% ipython --no-banner

In [1]: import numpy as np

In [2]: import numpy.linalg as la

In [3]: np.set_printoptions(precision=3, suppress=True, linewidth=140, legacy="1.25")

In [4]: K = np.load("m.npy")

In [5]: K
Out[5]: 
array([[  1,   1,   2,   0,  -3,  -3,  -1,   2,  -3,   0],
       [  1,   1,   2,   0,  -3,  -3,  -1,   2,  -3,   0],
       [  2,   2,   5,  -2,  -7,  -4,   1,   7,  -9,   0],
       [  0,   0,  -2,   4,   2,  -4,  -6,  -6,   6,   0],
       [ -3,  -3,  -7,   2,  10,   7,   0,  -9,  12,   0],
       [ -3,  -3,  -4,  -4,   7,  13,   9,   0,   3,   0],
       [ -1,  -1,   1,  -6,   0,   9,  10,   7,  -6,   0],
       [  2,   2,   7,  -6,  -9,   0,   7,  13, -15,   0],
       [ -3,  -3,  -9,   6,  12,   3,  -6, -15,  18,   0],
       [  0,   0,   0,   0,   0,   0,   0,   0,   0,   0]])

In [6]: # columns 0 and 1 are equal

In [7]: vals, vecs = la.eigh(K)

In [8]: vec = np.array([-3, 2, -4, -3, -1, -5, -2, -5, -1, -4])

In [9]: (np.sign(vecs[:, -1].round(6)) == np.sign(vecs[0, -1].round(6))).astype(int)
Out[9]: array([1, 1, 1, 0, 0, 0, 1, 1, 0, 0])

In [10]: np.round(vecs * np.abs(vals) @ vecs.T, 3) + 0
Out[10]: 
array([[  1.,   1.,   2.,   0.,  -3.,  -3.,  -1.,   2.,  -3.,   0.],
       [  1.,   1.,   2.,   0.,  -3.,  -3.,  -1.,   2.,  -3.,   0.],
       [  2.,   2.,   5.,  -2.,  -7.,  -4.,   1.,   7.,  -9.,   0.],
       [  0.,   0.,  -2.,   4.,   2.,  -4.,  -6.,  -6.,   6.,   0.],
       [ -3.,  -3.,  -7.,   2.,  10.,   7.,   0.,  -9.,  12.,   0.],
       [ -3.,  -3.,  -4.,  -4.,   7.,  13.,   9.,   0.,   3.,   0.],
       [ -1.,  -1.,   1.,  -6.,   0.,   9.,  10.,   7.,  -6.,   0.],
       [  2.,   2.,   7.,  -6.,  -9.,   0.,   7.,  13., -15.,   0.],
       [ -3.,  -3.,  -9.,   6.,  12.,   3.,  -6., -15.,  18.,   0.],
       [  0.,   0.,   0.,   0.,   0.,   0.,   0.,   0.,   0.,   0.]])

In [11]: left, s, Vt = la.svd(K)

In [12]: s.round(3) + 0
Out[12]: array([48.511, 26.489,  0.   ,  0.   ,  0.   ,  0.   ,  0.   ,  0.   ,  0.   ,  0.   ])

In [13]: out = left[:, :2] @ np.diag(s[:2]) @ Vt[:2]

In [14]: out.round(3) + 0
Out[14]: 
array([[  1.,   1.,   2.,   0.,  -3.,  -3.,  -1.,   2.,  -3.,   0.],
       [  1.,   1.,   2.,   0.,  -3.,  -3.,  -1.,   2.,  -3.,   0.],
       [  2.,   2.,   5.,  -2.,  -7.,  -4.,   1.,   7.,  -9.,   0.],
       [  0.,   0.,  -2.,   4.,   2.,  -4.,  -6.,  -6.,   6.,   0.],
       [ -3.,  -3.,  -7.,   2.,  10.,   7.,   0.,  -9.,  12.,   0.],
       [ -3.,  -3.,  -4.,  -4.,   7.,  13.,   9.,   0.,   3.,   0.],
       [ -1.,  -1.,   1.,  -6.,   0.,   9.,  10.,   7.,  -6.,   0.],
       [  2.,   2.,   7.,  -6.,  -9.,   0.,   7.,  13., -15.,   0.],
       [ -3.,  -3.,  -9.,   6.,  12.,   3.,  -6., -15.,  18.,   0.],
       [  0.,   0.,   0.,   0.,   0.,   0.,   0.,   0.,   0.,   0.]])

In [15]: la.matrix_rank(out)
Out[15]: 2

In [16]: la.matrix_rank(K, rtol=0.05)
Out[16]: 2

In [17]: out = np.array([[1, 1],
    ...:     [1, 4],
    ...:     [3, 8],
    ...:     [9, 7],
    ...:     [5, 1],
    ...:     [3, 3],
    ...:     [7, 6],
    ...:     [4, 5],
    ...:     [1, 6],
    ...:     [5, 1]])

In [18]: K @ out
Out[18]: 
array([[-18,  -5],
       [-18,  -5],
       [-20,   4],
       [-32, -28],
       [ 38,   1],
       [ 86,  43],
       [ 66,  47],
       [ 12,  32],
       [  6, -27],
       [  0,   0]])

In [19]: np.einsum("ik,kj->ij", K, out)
Out[19]: 
array([[-18,  -5],
       [-18,  -5],
       [-20,   4],
       [-32, -28],
       [ 38,   1],
       [ 86,  43],
       [ 66,  47],
       [ 12,  32],
       [  6, -27],
       [  0,   0]])

In [20]: np.einsum("ij->j", K)
Out[20]: array([-4, -4, -5, -6,  9, 18, 13,  1,  3,  0])

In [21]: np.vstack([K, out.T]).shape
Out[21]: (12, 10)
